% ipython --no-banner

In [1]: import numpy as np

In [2]: np.set_printoptions(precision=2, suppress=True, linewidth=160)

In [3]: A = np.loadtxt("a.csv", delimiter=",")

In [4]: A
Out[4]: 
array([[-0.36,  0.2 , -0.1 ,  0.2 ,  2.4 ],
       [-3.44, -0.2 , -0.5 ,  1.7 ,  0.2 ],
       [-4.69, -0.4 , -0.4 ,  2.3 ,  0.  ],
       [ 1.18,  0.  , -0.4 , -0.6 , -1.3 ],
       [-2.96,  0.2 ,  0.5 ,  1.5 ,  1.3 ],
       [ 0.44, -1.5 , -0.6 , -0.2 , -2.9 ],
       [-1.26,  1.3 ,  0.8 ,  0.6 ,  1.5 ],
       [-0.43, -0.7 ,  0.1 ,  0.3 , -1.4 ],
       [-0.09, -1.1 ,  1.1 ,  0.1 ,  0.9 ],
       [ 2.81, -1.6 , -2.  , -1.4 ,  0.1 ],
       [ 0.88,  1.  , -0.2 , -0.5 ,  2.2 ],
       [-0.89, -0.5 , -1.1 ,  0.5 , -1.1 ],
       [-2.86, -0.2 , -1.  ,  1.4 ,  1.2 ],
       [ 1.06, -0.5 ,  0.1 , -0.5 , -0.7 ],
       [-3.28, -0.5 ,  0.3 ,  1.6 ,  0.7 ],
       [-0.44,  1.2 ,  0.5 ,  0.2 ,  0.4 ],
       [ 0.13, -0.7 ,  0.3 , -0.1 , -0.6 ],
       [-2.42,  0.1 , -0.2 ,  1.2 ,  0.6 ],
       [ 1.4 , -1.1 ,  0.4 , -0.8 , -0.6 ],
       [ 2.14, -0.1 , -0.3 , -1.  ,  0.  ],
       [ 0.93, -0.4 ,  0.3 , -0.5 , -0.8 ],
       [-0.2 ,  0.4 , -1.1 ,  0.2 , -1.3 ],
       [-0.32,  2.5 , -0.3 ,  0.1 , -1.8 ]])

In [5]: [round(float(x), 2) for x in np.linalg.svd(A, compute_uv=False)[:3]]
Out[5]: [10.75, 6.07, 4.27]

In [6]: print(np.round(np.abs(np.linalg.svd(A)[2][-1]), 2) + 0)
[0.45 0.01 0.01 0.9  0.  ]

In [7]: np.linalg.cond(A) > 100
Out[7]: np.False_

In [8]: Xs = A - A.mean(axis=0)

In [9]: V = np.linalg.svd(Xs)[2][:4]

In [10]: A2 = Xs - Xs @ V.T @ V

In [11]: np.round(np.cov(Xs @ V.T, rowvar=False), 2) + 0
Out[11]: 
array([[4.92, 0.  , 0.  , 0.  ],
       [0.  , 1.6 , 0.  , 0.  ],
       [0.  , 0.  , 0.81, 0.  ],
       [0.  , 0.  , 0.  , 0.43]])

In [12]: d = np.linalg.norm(A[:, None] - A[None], axis=-1)

In [13]: print(np.unravel_index(d.round(6).argmax(), d.shape))
(np.int64(2), np.int64(9))

In [14]: np.flatnonzero(d[13] < d.mean() / 2)
Out[14]: array([ 3, 13, 16, 18, 19, 20])

In [15]: (d + 1e9 * np.eye(23)).round(6).argmin(axis=1)
Out[15]: array([10, 14,  1, 13, 14,  7, 15, 16, 16, 19,  0, 21, 17, 20,  4,  6, 20, 12, 13, 13, 13, 11, 21])

In [16]: data = np.loadtxt("run5.csv", delimiter=",")

In [17]: print(data)
[[-3.  0.  0.  0.  0.  0.  0.  0.  0.  0.  0.]
 [ 0. -1.  0.  0.  0.  0.  0.  0.  0.  0.  0.]
 [ 0.  0. -1.  0.  0.  0.  0.  0.  0.  0.  0.]
 [ 0.  0.  0. -1.  0.  0.  0.  0.  0.  0.  0.]
 [ 0.  0.  0.  0. -1.  0.  0.  0.  0.  0.  0.]
 [ 0.  0.  0.  0.  0.  3.  0.  0.  0.  0.  0.]
 [ 0.  0.  0.  0.  0.  0.  3.  0.  0.  0.  0.]
 [ 0.  0.  0.  0.  0.  0.  0.  2.  0.  0.  0.]
 [ 0.  0.  0.  0.  0.  0.  0.  0.  0.  0.  0.]
 [ 0.  0.  0.  0.  0.  0.  0.  0.  0.  3.  0.]
 [ 0.  0.  0.  0.  0.  0.  0.  0.  0.  0.  0.]]

In [18]: [round(float(np.linalg.det(data[:i, :i])), 2) + 0 for i in range(1, 12)]
Out[18]: [-3.0, 3.0, -3.0, 3.0, -3.0, -9.0, -27.0, -54.0, 0.0, 0.0, 0.0]

In [19]: print(np.all(np.linalg.eigvalsh(data) > 0))
False

In [20]: np.round(np.linalg.eigvalsh(data).min(), 2)
Out[20]: np.float64(-3.0)

In [21]: Uu, sig, Vh = np.linalg.svd(data)

In [22]: np.argmax(sig[:-1] / (sig[1:] + 1e-6)) + 1
Out[22]: np.int64(9)

In [23]: A2 = Uu[:, :9] @ np.diag(sig[:9]) @ Vh[:9]

In [24]: np.round(np.linalg.norm(data - A2) / np.linalg.norm(data), 2)
Out[24]: np.float64(0.0)

In [25]: np.round(np.linalg.norm(data - A2, 2), 2), sig[9]
Out[25]: (np.float64(0.0), np.float64(0.0))

In [26]: print(np.linalg.pinv(data))
[[-0.33  0.    0.    0.    0.    0.    0.    0.    0.    0.    0.  ]
 [ 0.   -1.    0.    0.    0.    0.    0.    0.    0.    0.    0.  ]
 [ 0.    0.   -1.    0.    0.    0.    0.    0.    0.    0.    0.  ]
 [ 0.    0.    0.   -1.    0.    0.    0.    0.    0.    0.    0.  ]
 [ 0.    0.    0.    0.   -1.    0.    0.    0.    0.    0.    0.  ]
 [ 0.    0.    0.    0.    0.    0.33  0.    0.    0.    0.    0.  ]
 [ 0.    0.    0.    0.    0.    0.    0.33  0.    0.    0.    0.  ]
 [ 0.    0.    0.    0.    0.    0.    0.    0.5   0.    0.    0.  ]
 [ 0.    0.    0.    0.    0.    0.    0.    0.    0.    0.    0.  ]
 [ 0.    0.    0.    0.    0.    0.    0.    0.    0.    0.33  0.  ]
 [ 0.    0.    0.    0.    0.    0.    0.    0.    0.    0.    0.  ]]

In [27]: data[:, 2] @ data[:, 1]
Out[27]: np.float64(0.0)

In [28]: np.linalg.svd(data, compute_uv=False)
Out[28]: array([3., 3., 3., 3., 2., 1., 1., 1., 1., 0., 0.])

In [29]: np.linalg.norm(data, axis=0)
Out[29]: array([3., 1., 1., 1., 1., 3., 3., 2., 0., 3., 0.])

In [30]: data.T @ data
Out[30]: 
array([[9., 0., 0., 0., 0., 0., 0., 0., 0., 0., 0.],
       [0., 1., 0., 0., 0., 0., 0., 0., 0., 0., 0.],
       [0., 0., 1., 0., 0., 0., 0., 0., 0., 0., 0.],
       [0., 0., 0., 1., 0., 0., 0., 0., 0., 0., 0.],
       [0., 0., 0., 0., 1., 0., 0., 0., 0., 0., 0.],
       [0., 0., 0., 0., 0., 9., 0., 0., 0., 0., 0.],
       [0., 0., 0., 0., 0., 0., 9., 0., 0., 0., 0.],
       [0., 0., 0., 0., 0., 0., 0., 4., 0., 0., 0.],
       [0., 0., 0., 0., 0., 0., 0., 0., 0., 0., 0.],
       [0., 0., 0., 0., 0., 0., 0., 0., 0., 9., 0.],
       [0., 0., 0., 0., 0., 0., 0., 0., 0., 0., 0.]])

In [31]: t = np.radians(90)

In [32]: r_ = np.eye(11)

In [33]: r_[5, 5] = r_[10, 10] = np.cos(t)

In [34]: r_[5, 10], r_[10, 5] = -np.sin(t), np.sin(t)

In [35]: r_.round(2) + 0
Out[35]: 
array([[ 1.,  0.,  0.,  0.,  0.,  0.,  0.,  0.,  0.,  0.,  0.],
       [ 0.,  1.,  0.,  0.,  0.,  0.,  0.,  0.,  0.,  0.,  0.],
       [ 0.,  0.,  1.,  0.,  0.,  0.,  0.,  0.,  0.,  0.,  0.],
       [ 0.,  0.,  0.,  1.,  0.,  0.,  0.,  0.,  0.,  0.,  0.],
       [ 0.,  0.,  0.,  0.,  1.,  0.,  0.,  0.,  0.,  0.,  0.],
       [ 0.,  0.,  0.,  0.,  0.,  0.,  0.,  0.,  0.,  0., -1.],
       [ 0.,  0.,  0.,  0.,  0.,  0.,  1.,  0.,  0.,  0.,  0.],
       [ 0.,  0.,  0.,  0.,  0.,  0.,  0.,  1.,  0.,  0.,  0.],
       [ 0.,  0.,  0.,  0.,  0.,  0.,  0.,  0.,  1.,  0.,  0.],
       [ 0.,  0.,  0.,  0.,  0.,  0.,  0.,  0.,  0.,  1.,  0.],
       [ 0.,  0.,  0.,  0.,  0.,  1.,  0.,  0.,  0.,  0.,  0.]])

In [36]: A2 = data @ r_.T

In [37]: np.allclose(np.linalg.norm(data, axis=1), np.linalg.norm(A2, axis=1))
Out[37]: True

In [38]: np.linalg.svd(data, compute_uv=False), np.linalg.svd(A2, compute_uv=False)
Out[38]: 
(array([3., 3., 3., 3., 2., 1., 1., 1., 1., 0., 0.]),
 array([3., 3., 3., 3., 2., 1., 1., 1., 1., 0., 0.]))

In [39]: np.abs(A2 - data).max(axis=0)
Out[39]: array([0., 0., 0., 0., 0., 3., 0., 0., 0., 0., 3.])

In [40]: X = np.load("case10.npy")

In [41]: X
Out[41]: 
array([[0, 2, 6, 6, 3, 2, 4, 4, 5, 4, 3, 6],
       [2, 0, 3, 2, 4, 0, 4, 1, 5, 3, 3, 2],
       [6, 3, 6, 5, 3, 3, 5, 5, 4, 3, 6, 5],
       [6, 2, 5, 4, 1, 5, 6, 0, 6, 4, 0, 4],
       [3, 4, 3, 1, 4, 1, 1, 2, 5, 4, 1, 3],
       [2, 0, 3, 5, 1, 6, 4, 3, 5, 2, 2, 2],
       [4, 4, 5, 6, 1, 4, 6, 0, 4, 0, 5, 4],
       [4, 1, 5, 0, 2, 3, 0, 2, 5, 4, 6, 3],
       [5, 5, 4, 6, 5, 5, 4, 5, 2, 6, 2, 1],
       [4, 3, 3, 4, 4, 2, 0, 4, 6, 2, 4, 3],
       [3, 3, 6, 0, 1, 2, 5, 6, 2, 4, 4, 1],
       [6, 2, 5, 4, 3, 2, 4, 3, 1, 3, 1, 4]])

In [42]: # symmetric, so the eigenvalues are real

In [43]: f = np.array([2, -2])

In [44]: np.convolve(X[10], f)
Out[44]: array([  6,   0,   6, -12,   2,   2,   6,   2,  -8,   4,   0,  -6,  -2])

In [45]: np.cross(X[10, :3], X[7, :3])
Out[45]: array([ 9,  9, -9])

In [46]: np.array([np.convolve(row, f, "same") for row in X])
Out[46]: 
array([[  0,   4,   8,   0,  -6,  -2,   4,   0,   2,  -2,  -2,   6],
       [  4,  -4,   6,  -2,   4,  -8,   8,  -6,   8,  -4,   0,  -2],
       [ 12,  -6,   6,  -2,  -4,   0,   4,   0,  -2,  -2,   6,  -2],
       [ 12,  -8,   6,  -2,  -6,   8,   2, -12,  12,  -4,  -8,   8],
       [  6,   2,  -2,  -4,   6,  -6,   0,   2,   6,  -2,  -6,   4],
       [  4,  -4,   6,   4,  -8,  10,  -4,  -2,   4,  -6,   0,   0],
       [  8,   0,   2,   2, -10,   6,   4, -12,   8,  -8,  10,  -2],
       [  8,  -6,   8, -10,   4,   2,  -6,   4,   6,  -2,   4,  -6],
       [ 10,   0,  -2,   4,  -2,   0,  -2,   2,  -6,   8,  -8,  -2],
       [  8,  -2,   0,   2,   0,  -4,  -4,   8,   4,  -8,   4,  -2],
       [  6,   0,   6, -12,   2,   2,   6,   2,  -8,   4,   0,  -6],
       [ 12,  -8,   6,  -2,  -2,  -2,   4,  -2,  -4,   4,  -4,   6]])

In [47]: evals, V = np.linalg.eigh(X)

In [48]: np.round(V.T @ V, 2) + 0
Out[48]: 
array([[1., 0., 0., 0., 0., 0., 0., 0., 0., 0., 0., 0.],
       [0., 1., 0., 0., 0., 0., 0., 0., 0., 0., 0., 0.],
       [0., 0., 1., 0., 0., 0., 0., 0., 0., 0., 0., 0.],
       [0., 0., 0., 1., 0., 0., 0., 0., 0., 0., 0., 0.],
       [0., 0., 0., 0., 1., 0., 0., 0., 0., 0., 0., 0.],
       [0., 0., 0., 0., 0., 1., 0., 0., 0., 0., 0., 0.],
       [0., 0., 0., 0., 0., 0., 1., 0., 0., 0., 0., 0.],
       [0., 0., 0., 0., 0., 0., 0., 1., 0., 0., 0., 0.],
       [0., 0., 0., 0., 0., 0., 0., 0., 1., 0., 0., 0.],
       [0., 0., 0., 0., 0., 0., 0., 0., 0., 1., 0., 0.],
       [0., 0., 0., 0., 0., 0., 0., 0., 0., 0., 1., 0.],
       [0., 0., 0., 0., 0., 0., 0., 0., 0., 0., 0., 1.]])

In [49]: np.unique(evals.round(6) + 0, return_counts=True)[1]
Out[49]: array([1, 1, 1, 1, 1, 1, 1, 1, 1, 1, 1, 1])

In [50]: np.abs(V[:, -1]).round(6).argmax()
Out[50]: np.int64(2)

In [51]: np.linalg.svd(X, compute_uv=False)
Out[51]: array([41.2 ,  9.43,  8.28,  7.21,  6.67,  5.99,  5.71,  4.08,  3.75,  2.89,  0.83,  0.78])

In [52]: np.round(V @ np.diag(evals) @ V.T, 2) + 0
Out[52]: 
array([[0., 2., 6., 6., 3., 2., 4., 4., 5., 4., 3., 6.],
       [2., 0., 3., 2., 4., 0., 4., 1., 5., 3., 3., 2.],
       [6., 3., 6., 5., 3., 3., 5., 5., 4., 3., 6., 5.],
       [6., 2., 5., 4., 1., 5., 6., 0., 6., 4., 0., 4.],
       [3., 4., 3., 1., 4., 1., 1., 2., 5., 4., 1., 3.],
       [2., 0., 3., 5., 1., 6., 4., 3., 5., 2., 2., 2.],
       [4., 4., 5., 6., 1., 4., 6., 0., 4., 0., 5., 4.],
       [4., 1., 5., 0., 2., 3., 0., 2., 5., 4., 6., 3.],
       [5., 5., 4., 6., 5., 5., 4., 5., 2., 6., 2., 1.],
       [4., 3., 3., 4., 4., 2., 0., 4., 6., 2., 4., 3.],
       [3., 3., 6., 0., 1., 2., 5., 6., 2., 4., 4., 1.],
       [6., 2., 5., 4., 3., 2., 4., 3., 1., 3., 1., 4.]])

In [53]: rng = np.random.default_rng(5532)

In [54]: idx = rng.permutation(12)

In [55]: A2 = X[:, idx] * rng.choice([-1, 1], 12)

In [56]: A2
Out[56]: 
array([[-4,  3, -2,  2, -3,  0,  6,  6, -4,  4, -5, -6],
       [-1,  4,  0,  0, -3, -2,  3,  2, -3,  4, -5, -2],
       [-5,  3, -3,  3, -6, -6,  6,  5, -3,  5, -4, -5],
       [ 0,  1, -5,  2,  0, -6,  5,  4, -4,  6, -6, -4],
       [-2,  4, -1,  4, -1, -3,  3,  1, -4,  1, -5, -3],
       [-3,  1, -6,  0, -2, -2,  3,  5, -2,  4, -5, -2],
       [ 0,  1, -4,  4, -5, -4,  5,  6,  0,  6, -4, -4],
       [-2,  2, -3,  1, -6, -4,  5,  0, -4,  0, -5, -3],
       [-5,  5, -5,  5, -2, -5,  4,  6, -6,  4, -2, -1],
       [-4,  4, -2,  3, -4, -4,  3,  4, -2,  0, -6, -3],
       [-6,  1, -2,  3, -4, -3,  6,  0, -4,  5, -2, -1],
       [-3,  3, -2,  2, -1, -6,  5,  4, -3,  4, -1, -4]])

In [57]: Uu, _, Vh = np.linalg.svd(X.T @ A2)

In [58]: print(np.round(Uu @ Vh, 2) + 0)
[[ 0.  0.  0.  0.  0. -1.  0.  0.  0.  0.  0.  0.]
 [ 0.  0.  0.  1.  0.  0.  0.  0.  0.  0.  0.  0.]
 [ 0.  0.  0.  0.  0.  0.  1.  0.  0.  0.  0.  0.]
 [ 0.  0.  0.  0.  0.  0.  0.  1.  0.  0.  0.  0.]
 [ 0.  1.  0.  0.  0.  0.  0.  0.  0.  0.  0.  0.]
 [ 0.  0. -1.  0.  0.  0.  0.  0.  0.  0.  0.  0.]
 [ 0.  0.  0.  0.  0.  0.  0.  0.  0.  1.  0.  0.]
 [-1.  0.  0.  0.  0.  0.  0.  0.  0.  0.  0.  0.]
 [ 0.  0.  0.  0.  0.  0.  0.  0.  0.  0. -1.  0.]
 [ 0.  0.  0.  0.  0.  0.  0.  0. -1.  0.  0.  0.]
 [ 0.  0.  0.  0. -1.  0.  0.  0.  0.  0.  0.  0.]
 [ 0.  0.  0.  0.  0.  0.  0.  0.  0.  0.  0. -1.]]

In [59]: print(idx)
[ 7  4  5  1 10  0  2  3  9  6  8 11]

In [60]: E = np.loadtxt("arr.csv", delimiter=",")

In [61]: E
Out[61]: 
array([[2., 0., 2., 2., 3., 0., 3., 3., 1., 1., 3., 3., 1.],
       [0., 0., 2., 2., 0., 2., 3., 0., 2., 0., 3., 3., 1.],
       [0., 0., 2., 2., 2., 3., 0., 3., 1., 3., 2., 1., 0.],
       [0., 0., 0., 2., 0., 2., 2., 3., 0., 0., 3., 2., 1.],
       [0., 0., 0., 0., 3., 3., 1., 2., 3., 1., 2., 0., 2.],
       [0., 0., 0., 0., 0., 1., 0., 0., 0., 2., 1., 3., 2.],
       [0., 0., 0., 0., 0., 0., 3., 2., 1., 0., 0., 3., 3.],
       [0., 0., 0., 0., 0., 0., 0., 2., 3., 0., 3., 2., 1.],
       [0., 0., 0., 0., 0., 0., 0., 0., 1., 3., 1., 1., 1.],
       [0., 0., 0., 0., 0., 0., 0., 0., 0., 3., 1., 0., 2.],
       [0., 0., 0., 0., 0., 0., 0., 0., 0., 0., 3., 1., 3.],
       [0., 0., 0., 0., 0., 0., 0., 0., 0., 0., 0., 0., 3.],
       [0., 0., 0., 0., 0., 0., 0., 0., 0., 0., 0., 0., 1.]])

In [62]: # triangular

In [63]: Uu, sig, Vh = np.linalg.svd(E)

In [64]: V = Vh[:(sig > 1e-8).sum()]

In [65]: x0 = E[2] + 2 * E[4] + rng.integers(2) * np.eye(13)[12]

In [66]: x0
Out[66]: array([0., 0., 2., 2., 8., 9., 2., 7., 7., 5., 6., 1., 5.])

In [67]: np.round(np.diag(V.T @ V), 2) + 0
Out[67]: array([1., 0., 1., 1., 1., 1., 1., 1., 1., 1., 1., 1., 1.])

In [68]: np.allclose(V.T @ V @ x0, x0)
Out[68]: True

In [69]: arr = np.loadtxt("data.csv", delimiter=",")

In [70]: arr
Out[70]: 
array([[-2.,  2., -1.,  0.,  1.,  2., -2., -1., -2.,  2., -2.,  1.,  2., -2., -2.],
       [ 1.,  0., -2.,  2., -2.,  0.,  1., -2.,  0.,  1., -1.,  1., -2.,  1.,  0.],
       [ 1., -2.,  2., -1.,  2., -1.,  1.,  2., -1.,  0.,  1., -2.,  1., -1.,  0.],
       [ 0., -1.,  0., -2., -1., -2.,  1.,  0., -1., -1.,  0.,  2., -1.,  2.,  2.],
       [-2.,  0., -2.,  2.,  0.,  2., -2., -1.,  1.,  1.,  0., -1., -1.,  0.,  0.],
       [ 2.,  0., -1., -2.,  1.,  2.,  2.,  2.,  1.,  1.,  2.,  2.,  1.,  2.,  0.],
       [ 2., -1.,  1., -1.,  2.,  1.,  1., -1.,  1., -2.,  2., -1., -2.,  1.,  0.],
       [ 1.,  1., -2., -2., -2.,  1., -1., -1.,  1., -2., -2., -2., -2.,  0.,  0.],
       [ 0.,  0.,  0.,  0.,  0.,  0.,  0.,  0.,  1.,  0., -1., -1.,  2.,  2.,  0.],
       [ 0.,  0.,  0.,  0.,  0.,  0.,  0.,  0.,  0., -1., -2., -1.,  0.,  0.,  0.],
       [ 0.,  0.,  0.,  0.,  0.,  0.,  0.,  0.,  2., -2.,  2.,  0., -2.,  0.,  0.],
       [ 0.,  0.,  0.,  0.,  0.,  0.,  0.,  0.,  2., -2., -2., -1., -1.,  0., -1.],
       [ 0.,  0.,  0.,  0.,  0.,  0.,  0.,  0.,  2.,  2., -1., -1., -1.,  2.,  0.],
       [ 0.,  0.,  0.,  0.,  0.,  0.,  0.,  0.,  1., -1., -1.,  1.,  0.,  0., -1.],
       [ 0.,  0.,  0.,  0.,  0.,  0.,  0.,  0., -1., -1.,  2.,  1.,  2.,  2.,  1.]])

In [71]: A2 = np.array([[0, 0],
    ...:     [1, 2],
    ...:     [0, 3],
    ...:     [3, 2],
    ...:     [1, 1],
    ...:     [3, 2],
    ...:     [3, 0],
    ...:     [0, 0],
    ...:     [1, 0],
    ...:     [1, 3],
    ...:     [2, 2],
    ...:     [3, 3],
    ...:     [1, 3],
    ...:     [2, 3],
    ...:     [2, 1]])

In [72]: np.vstack([arr, A2.T]).shape
Out[72]: (17, 15)

In [73]: np.einsum("ik,kj->ij", arr, A2)
Out[73]: 
array([[ -4.,   9.],
       [  9.,  -3.],
       [ -9.,  -4.],
       [  0.,  -3.],
       [  4.,  -1.],
       [ 24.,  20.],
       [  4.,  -5.],
       [-20., -30.],
       [  2.,   7.],
       [ -8., -10.],
       [  2.,  -8.],
       [-10., -17.],
       [  2.,   4.],
       [ -1.,  -3.],
       [ 13.,  17.]])

In [74]: np.linalg.matrix_rank(arr @ A2)
Out[74]: np.int64(2)

In [75]: A2.T @ arr.T
Out[75]: 
array([[ -4.,   9.,  -9.,   0.,   4.,  24.,   4., -20.,   2.,  -8.,   2., -10.,   2.,  -1.,  13.],
       [  9.,  -3.,  -4.,  -3.,  -1.,  20.,  -5., -30.,   7., -10.,  -8., -17.,   4.,  -3.,  17.]])

In [76]: np.einsum("ik,kj->ji", arr, A2)
Out[76]: 
array([[ -4.,   9.,  -9.,   0.,   4.,  24.,   4., -20.,   2.,  -8.,   2., -10.,   2.,  -1.,  13.],
       [  9.,  -3.,  -4.,  -3.,  -1.,  20.,  -5., -30.,   7., -10.,  -8., -17.,   4.,  -3.,  17.]])
